% python3 -q
>>> import numpy as np
>>> np.set_printoptions(precision=3, suppress=True, linewidth=120)
>>> rnd = lambda a: np.round(a, 3) + 0
>>> m1 = np.array([[-3, -3, 0, 0, 0, 0],
...     [3, 0, 0, 0, 0, 0],
...     [0, 2, 0, 0, 0, 0],
...     [0, 0, -3, -3, 0, 0],
...     [0, 0, 3, 0, 0, 0],
...     [0, 0, 0, 2, 0, 0],
...     [0, 0, 0, 0, -3, -3],
...     [0, 0, 0, 0, 3, 0],
...     [0, 0, 0, 0, 0, 2]])
>>> x = np.array([0, 2, 0, 3, -1, -3])
>>> y = m1 @ x
>>> rnd(np.linalg.pinv(m1) @ m1)
array([[1., 0., 0., 0., 0., 0.],
       [0., 1., 0., 0., 0., 0.],
       [0., 0., 1., 0., 0., 0.],
       [0., 0., 0., 1., 0., 0.],
       [0., 0., 0., 0., 1., 0.],
       [0., 0., 0., 0., 0., 1.]])
>>> rnd(np.linalg.solve(m1.T @ m1, m1.T @ y))
array([ 0.,  2.,  0.,  3., -1., -3.])
>>> rng = np.random.default_rng(32)
>>> y = y + 0.02 * rng.normal(size=9)
>>> rnd(y)
array([-5.982,  0.015,  3.999, -8.987, -0.013,  5.963, 12.034, -2.99 , -6.041])
>>> beta, *_ = np.linalg.lstsq(m1, y)
>>> beta.round()
array([ 0.,  2., -0.,  3., -1., -3.])
>>> rnd(beta)
array([ 0.002,  1.994,  0.   ,  2.991, -0.995, -3.017])
>>> rnd(np.linalg.norm(y - m1 @ beta))
np.float64(0.032)
>>> G = m1.T @ m1
>>> np.linalg.matrix_rank(G)
np.int64(6)
>>> np.diag(G)
array([18, 13, 18, 13, 18, 13])
>>> (m1 @ m1.T).shape
(9, 9)
>>> rnd(np.linalg.svd(m1, compute_uv=False) ** 2)
array([24.841, 24.841, 24.841,  6.159,  6.159,  6.159])
>>> out = np.c_[m1[:, :1] @ np.array([[-1]]), np.array([0, 0, 0, 1, 2, 1, 1, 3, 0])]
>>> out
array([[ 3,  0],
       [-3,  0],
       [ 0,  0],
       [ 0,  1],
       [ 0,  2],
       [ 0,  1],
       [ 0,  1],
       [ 0,  3],
       [ 0,  0]])
>>> rnd(np.linalg.lstsq(m1, out[:, 0])[0])
array([-1.,  0.,  0.,  0.,  0.,  0.])
>>> rnd(np.linalg.norm(out - m1 @ np.linalg.lstsq(m1, out)[0], axis=0))
array([0.   , 2.921])
>>> np.linalg.matrix_rank(np.c_[m1, out])
np.int64(7)
>>> E = np.array([[0, 1, 0, 3], [3, 1, 0, 1], [3, 0, 1, 0], [3, 3, 0, 3]]) * (rng.random((4, 4)) < 0.3)
>>> E
array([[0, 0, 0, 0],
       [0, 0, 0, 0],
       [3, 0, 1, 0],
       [0, 3, 0, 0]])
>>> np.linalg.matrix_rank(E - E[0, 0] * np.eye(4))
np.int64(2)
